% ipython --no-banner

In [1]: import numpy as np

In [2]: np.set_printoptions(precision=2, suppress=True, linewidth=120, legacy="1.25")

In [3]: A2 = np.array([[0, -3], [-8, 2]])

In [4]: A = np.tril(A2)

In [5]: A
Out[5]: 
array([[ 0,  0],
       [-8,  2]])

In [6]: U, sv, VT = np.linalg.svd(A)

In [7]: evecs = VT[:(sv > 1e-8).sum()]

In [8]: rng = np.random.default_rng(4949)

In [9]: vec = A[1] + -2 * A[0] + rng.integers(2) * np.eye(2)[1]

In [10]: vec
Out[10]: array([-8.,  3.])

In [11]: evecs.T @ evecs
Out[11]: 
array([[ 0.94, -0.24],
       [-0.24,  0.06]])

In [12]: round(float(np.linalg.norm(vec - evecs.T @ evecs @ vec)), 2)
Out[12]: 0.97

In [13]: np.allclose(evecs.T @ evecs @ vec, vec)
Out[13]: False

In [14]: np.linalg.matrix_rank(np.vstack([A, vec]))
Out[14]: 2

In [15]: U, sv, VT = np.linalg.svd(A)

In [16]: print(sv)
[8.25 0.  ]

In [17]: np.argmax(sv[:-1] / (sv[1:] + 1e-6)) + 1
Out[17]: 1

In [18]: A2 = U[:, :1] @ np.diag(sv[:1]) @ VT[:1]

In [19]: round(float(np.linalg.norm(A - A2) / np.linalg.norm(A)), 2)
Out[19]: 0.0

In [20]: np.linalg.matrix_rank(A2)
Out[20]: 1

In [21]: np.diff(A, axis=0)
Out[21]: array([[-8,  2]])

In [22]: np.linalg.rank(A)
---------------------------------------------------------------------------
AttributeError                            Traceback (most recent call last)
Cell In[22], line 1
----> 1 np.linalg.rank(A)

AttributeError: module 'numpy.linalg' has no attribute 'rank'

In [23]: print(np.abs(A).max())
8

In [24]: np.unravel_index(np.abs(A).argmax(), A.shape)
Out[24]: (1, 0)

In [25]: A.sum(axis=0)
Out[25]: array([-8,  2])

In [26]: np.linalg.matrix_power(A, 4)
Out[26]: 
array([[  0,   0],
       [-64,  16]])

In [27]: round(np.linalg.det(A), 2)
Out[27]: 0.0

In [28]: A @ A
Out[28]: 
array([[  0,   0],
       [-16,   4]])

In [29]: round(np.abs(np.linalg.eigvals(A)).max(), 2)
Out[29]: 2.0

In [30]: np.allclose(A @ A.T, A.T @ A)
Out[30]: False

In [31]: np.trace(A)
Out[31]: 2

In [32]: print((A - A.T) / 2)
[[ 0.  4.]
 [-4.  0.]]

In [33]: assert A == A.T
---------------------------------------------------------------------------
ValueError                                Traceback (most recent call last)
Cell In[33], line 1
----> 1 assert A == A.T

ValueError: The truth value of an array with more than one element is ambiguous. Use a.any() or a.all()

In [34]: np.allclose(A[:-1].T @ np.linalg.lstsq(A[:-1].T, A[-1])[0], A[-1])
Out[34]: False

In [35]: np.linalg.lstsq(A[:-1].T, A[-1])[2]
Out[35]: 0

In [36]: np.unique(A.round(6), axis=0).shape
Out[36]: (2, 2)

In [37]: F = np.array([[10, -1], [1, -9]])

In [38]: round(np.linalg.det(2 * F), 2), round(np.linalg.det(F), 2)
Out[38]: (-356.0, -89.0)

In [39]: np.kron(np.eye(2, dtype=int), F)
Out[39]: 
array([[10, -1,  0,  0],
       [ 1, -9,  0,  0],
       [ 0,  0, 10, -1],
       [ 0,  0,  1, -9]])

In [40]: round(float(np.linalg.eigvals(F).sum().real), 2)
Out[40]: 1.0

In [41]: A2 = F / np.sqrt((F ** 2).mean(axis=1, keepdims=True))

In [42]: print(np.linalg.norm(A2, axis=1))
[1.41 1.41]

In [43]: np.linalg.matrix_rank(F - F.mean(axis=1, keepdims=True))
Out[43]: 1

In [44]: F - F.mean(axis=1, keepdims=True)
Out[44]: 
array([[ 5.5, -5.5],
       [ 5. , -5. ]])

In [45]: lab = rng.permutation(2)

In [46]: A2 = F[:, lab] * rng.choice([-1, 1], 2)

In [47]: A2
Out[47]: 
array([[-1, 10],
       [-9,  1]])

In [48]: U, _, VT = np.linalg.svd(F.T @ A2)

In [49]: np.round(np.linalg.lstsq(F, A2)[0], 2) + 0
Out[49]: 
array([[0., 1.],
       [1., 0.]])

In [50]: np.trace(F)
Out[50]: 1

In [51]: round(float(np.linalg.det(F)), 2)
Out[51]: -89.0

In [52]: (F - F.T) / 2
Out[52]: 
array([[ 0., -1.],
       [ 1.,  0.]])

In [53]: np.allclose(F @ F.T, F.T @ F)
Out[53]: False

In [54]: assert F == F.T
---------------------------------------------------------------------------
ValueError                                Traceback (most recent call last)
Cell In[54], line 1
----> 1 assert F == F.T

ValueError: The truth value of an array with more than one element is ambiguous. Use a.any() or a.all()

In [55]: np.allclose(F, F.T)
Out[55]: False

In [56]: print((F + F.T) / 2)
[[10.  0.]
 [ 0. -9.]]

In [57]: np.sort(np.abs(np.linalg.eigvals(F)))
Out[57]: array([8.95, 9.95])

In [58]: th = rng.uniform(0, 2 * np.pi, 19)

In [59]: q, _ = np.linalg.qr(np.array([[-1.6, 1.1], [0.0, 0.5], [0.5, 0.1]]))

In [60]: W0 = 3 * np.c_[np.cos(th), np.sin(th)] @ q.T

In [61]: W0
Out[61]: 
array([[ 2.48, -0.8 , -1.49],
       [-0.64,  2.09,  2.05],
       [-1.87,  1.43,  1.86],
       [ 2.33,  1.72,  0.8 ],
       [ 2.77, -0.29, -1.12],
       [ 1.84, -1.46, -1.87],
       [-2.58,  0.66,  1.39],
       [-2.47, -1.58, -0.63],
       [ 0.19,  2.27,  1.95],
       [ 2.85, -0.05, -0.94],
       [ 1.9 ,  2.  ,  1.18],
       [-2.03, -1.93, -1.08],
       [ 1.24, -1.84, -2.02],
       [-1.02,  1.94,  2.04],
       [-0.82,  2.02,  2.05],
       [-1.08,  1.92,  2.04],
       [-2.77, -1.14, -0.15],
       [-1.57,  1.65,  1.95],
       [ 0.34,  2.28,  1.92]])

In [62]: rk = np.linalg.matrix_rank(W0)

In [63]: rk
Out[63]: 2

In [64]: N = np.linalg.svd(W0)[2][rk:].T

In [65]: N[:, 0] / N[np.abs(N[:, 0]).round(6).argmax(), 0]
Out[65]: array([ 0.31, -0.89,  1.  ])

In [66]: print(N @ N.T)
[[ 0.05 -0.15  0.17]
 [-0.15  0.42 -0.47]
 [ 0.17 -0.47  0.53]]

In [67]: basis = W0[[7, 1]].astype(float)

In [68]: for _ in range(4):
    ...:     lab = np.linalg.norm(W0[:, None] - basis, axis=-1).argmin(axis=1)
    ...:     basis = np.array([W0[lab == j].mean(axis=0) for j in range(2)])
    ...: 

In [69]: print(lab)
[0 1 1 1 0 0 1 0 1 0 1 0 0 1 1 1 0 1 1]

In [70]: basis
Out[70]: 
array([[ 0.49, -1.14, -1.16],
       [-0.44,  1.82,  1.75]])

In [71]: A2 = F + rng.integers(-2, 3, (2, 1)) @ rng.integers(-2, 3, (1, 2))

In [72]: A2
Out[72]: 
array([[14,  1],
       [ 5, -7]])

In [73]: np.round(np.linalg.svd(A2 - F, compute_uv=False), 2) + 0
Out[73]: array([6.32, 0.  ])

In [74]: np.abs(A2 - F).sum(axis=1)
Out[74]: array([6, 6])

In [75]: A2 - F
Out[75]: 
array([[4, 2],
       [4, 2]])

In [76]: np.count_nonzero(W0)
Out[76]: 57

In [77]: np.zeros(19, 3)
---------------------------------------------------------------------------
TypeError                                 Traceback (most recent call last)
Cell In[77], line 1
----> 1 np.zeros(19, 3)

TypeError: Cannot interpret '3' as a data type

In [78]: print(round(float(np.linalg.norm(W0)), 2))
13.08

In [79]: round(float(np.abs(W0).max()), 2)
Out[79]: 2.85

In [80]: np.round(np.linalg.svd(W0, compute_uv=False), 2) + 0
Out[80]: array([10.33,  8.02,  0.  ])

In [81]: X = np.array([[0, 0, 0], [0, 1, 0], [0, 0, 2]])

In [82]: np.sort(np.linalg.eigvals(X))
Out[82]: array([0., 1., 2.])

In [83]: X[:, 2] @ X[:, 0]
Out[83]: 0

In [84]: np.linalg.svd(X, compute_uv=False)
Out[84]: array([2., 1., 0.])

In [85]: np.linalg.norm(X, axis=0)
Out[85]: array([0., 1., 2.])

In [86]: X.T @ X
Out[86]: 
array([[0, 0, 0],
       [0, 1, 0],
       [0, 0, 4]])

In [87]: rk = np.linalg.matrix_rank(X)

In [88]: print(rk)
2

In [89]: N = np.linalg.svd(X)[2][rk:].T

In [90]: [int(np.linalg.matrix_rank(X[:i])) for i in range(1, len(X) + 1)]
Out[90]: [0, 1, 2]

In [91]: X @ N
Out[91]: 
array([[0.],
       [0.],
       [0.]])

In [92]: np.allclose(X @ N, 0)
Out[92]: True

In [93]: N[:, 0] / N[np.abs(N[:, 0]).round(6).argmax(), 0]
Out[93]: array([1., 0., 0.])

In [94]: [round(float(x), 2) for x in np.linalg.svd(X, compute_uv=False)[:3]]
Out[94]: [2.0, 1.0, 0.0]

In [95]: print(np.linalg.matrix_rank(X, rtol=0.1))
2

In [96]: m1 = np.load("arr.npy")

In [97]: m1
Out[97]: 
array([[-3, -2,  0,  3],
       [-2, -3, -2,  0],
       [ 0, -2, -3, -2],
       [ 3,  0, -2, -3]])

In [98]: A2 = m1 / np.sqrt((m1 ** 2).mean(axis=1, keepdims=True))

In [99]: np.linalg.matrix_rank(A2) == np.linalg.matrix_rank(m1)
Out[99]: True

In [100]: A2[2]
Out[100]: array([ 0.  , -0.97, -1.46, -0.97])

In [101]: print(np.linalg.matrix_rank(m1 - m1.mean(axis=1, keepdims=True)))
3

In [102]: np.einsum("ij,ji->", m1, m1)
Out[102]: 78

In [103]: round(float(np.linalg.det(m1.T)), 2)
Out[103]: -8.0

In [104]: np.kron(np.eye(2, dtype=int), m1)
Out[104]: 
array([[-3, -2,  0,  3,  0,  0,  0,  0],
       [-2, -3, -2,  0,  0,  0,  0,  0],
       [ 0, -2, -3, -2,  0,  0,  0,  0],
       [ 3,  0, -2, -3,  0,  0,  0,  0],
       [ 0,  0,  0,  0, -3, -2,  0,  3],
       [ 0,  0,  0,  0, -2, -3, -2,  0],
       [ 0,  0,  0,  0,  0, -2, -3, -2],
       [ 0,  0,  0,  0,  3,  0, -2, -3]])

In [105]: np.round(np.linalg.det(2 * m1), 2), round(float(np.linalg.det(m1)), 2)
Out[105]: (-128.0, -8.0)

In [106]: A2 = m1[0, 0] * m1[1:] - np.outer(m1[1:, 0], m1[0])

In [107]: A2
Out[107]: 
array([[0, 5, 6, 6],
       [0, 6, 9, 6],
       [0, 6, 6, 0]])

In [108]: np.flatnonzero(~A2.round(6).any(axis=1))
Out[108]: array([], dtype=int64)

In [109]: feats = np.load("m.npy")

In [110]: feats
Out[110]: 
array([[150,  17, -20,  42],
       [ 17,  57, -27, -11],
       [-20, -27, 132,   1],
       [ 42, -11,   1, 151]])

In [111]: A2 = feats / np.linalg.norm(feats, axis=1, keepdims=True)

In [112]: cov = A2 @ A2.T

In [113]: print((cov - 2 * np.eye(4)).round(6).argmax(axis=1))
[3 0 3 0]

In [114]: cov[1]
Out[114]: array([ 0.34,  1.  , -0.6 , -0.15])

In [115]: print(np.linalg.norm(A2, axis=1))
[1. 1. 1. 1.]

In [116]: print(cov)
[[ 1.    0.34 -0.28  0.5 ]
 [ 0.34  1.   -0.6  -0.15]
 [-0.28 -0.6   1.   -0.01]
 [ 0.5  -0.15 -0.01  1.  ]]

In [117]: np.argwhere(np.triu(np.abs(cov) > 0.95, 1))
Out[117]: array([], shape=(0, 2), dtype=int64)

In [118]: w, evecs = np.linalg.eigvalsh(feats)
---------------------------------------------------------------------------
ValueError                                Traceback (most recent call last)
Cell In[118], line 1
----> 1 w, evecs = np.linalg.eigvalsh(feats)

ValueError: too many values to unpack (expected 2)

In [119]: w, evecs = np.linalg.eigh(feats)

In [120]: evecs @ np.diag(w) @ evecs.T
Out[120]: 
array([[150.,  17., -20.,  42.],
       [ 17.,  57., -27., -11.],
       [-20., -27., 132.,   1.],
       [ 42., -11.,   1., 151.]])

In [121]: np.round(evecs.T @ feats @ evecs, 2) + 0
Out[121]: 
array([[ 44.85,   0.  ,   0.  ,   0.  ],
       [  0.  , 101.29,   0.  ,   0.  ],
       [  0.  ,   0.  , 147.52,   0.  ],
       [  0.  ,   0.  ,   0.  , 196.34]])

In [122]: print(np.linalg.eigvalsh(feats @ feats))
[ 2011.65 10259.97 21762.21 38548.18]

In [123]: w
Out[123]: array([ 44.85, 101.29, 147.52, 196.34])

In [124]: (w > 1e-8).sum(), (w < -1e-8).sum()
Out[124]: (4, 0)

In [125]: np.round(evecs.T @ evecs, 2) + 0
Out[125]: 
array([[1., 0., 0., 0.],
       [0., 1., 0., 0.],
       [0., 0., 1., 0.],
       [0., 0., 0., 1.]])

In [126]: np.abs(evecs[:, -1]).round(6).argmax()
Out[126]: 0

In [127]: th = np.radians(120)

In [128]: Rm = np.eye(4)

In [129]: Rm[2, 2] = Rm[3, 3] = np.cos(th)

In [130]: Rm[2, 3], Rm[3, 2] = -np.sin(th), np.sin(th)

In [131]: print(Rm)
[[ 1.    0.    0.    0.  ]
 [ 0.    1.    0.    0.  ]
 [ 0.    0.   -0.5  -0.87]
 [ 0.    0.    0.87 -0.5 ]]

In [132]: A2 = feats @ Rm.T

In [133]: round(np.linalg.det(Rm), 2), round(float(np.trace(Rm)), 2)
Out[133]: (1.0, 1.0)

In [134]: print(np.abs(A2 - feats).max(axis=0))
[  0.     0.   198.87 225.63]

In [135]: data = np.eye(2, dtype=int)[rng.permutation(2)] * np.array([3, 3])

In [136]: data
Out[136]: 
array([[3, 0],
       [0, 3]])

In [137]: np.sort(np.linalg.eigvals(data))
Out[137]: array([3., 3.])

In [138]: np.prod(np.diag(data)), round(float(np.linalg.det(data)), 2)
Out[138]: (9, 9.0)

In [139]: np.linalg.matrix_power(data - np.diag(np.diag(data)), 2)
Out[139]: 
array([[0, 0],
       [0, 0]])

In [140]: print(data @ data)
[[9 0]
 [0 9]]

In [141]: np.linalg.matrix_rank(data - data[0, 0] * np.eye(2))
Out[141]: 0

In [142]: arr = np.load("run11.npy")

In [143]: arr
Out[143]: 
array([[ 0, -1],
       [-1,  3]])

In [144]: U, sv, VT = np.linalg.svd(arr)

In [145]: sv
Out[145]: array([3.3, 0.3])

In [146]: A2 = U[:, :1] @ np.diag(sv[:1]) @ VT[:1]

In [147]: np.round(np.linalg.norm(arr - A2, 2), 2), np.round(sv[1], 2)
Out[147]: (0.3, 0.3)

In [148]: A2
Out[148]: 
array([[ 0.28, -0.92],
       [-0.92,  3.03]])

In [149]: print(np.linalg.matrix_rank(arr, rtol=0.05))
2

In [150]: round(np.abs(arr - A2).max(), 2)
Out[150]: 0.28

In [151]: t3 = np.stack([arr, 3 * arr, arr[::-1]])

In [152]: np.linalg.matrix_rank(t3.reshape(3, -1))
Out[152]: 2

In [153]: t3.shape
Out[153]: (3, 2, 2)

In [154]: (t3 @ arr.T).shape
Out[154]: (3, 2, 2)

In [155]: round(np.linalg.eigvalsh(arr).min(), 2)
Out[155]: -0.3

In [156]: np.all(np.linalg.eigvalsh(arr) > 0)
Out[156]: False
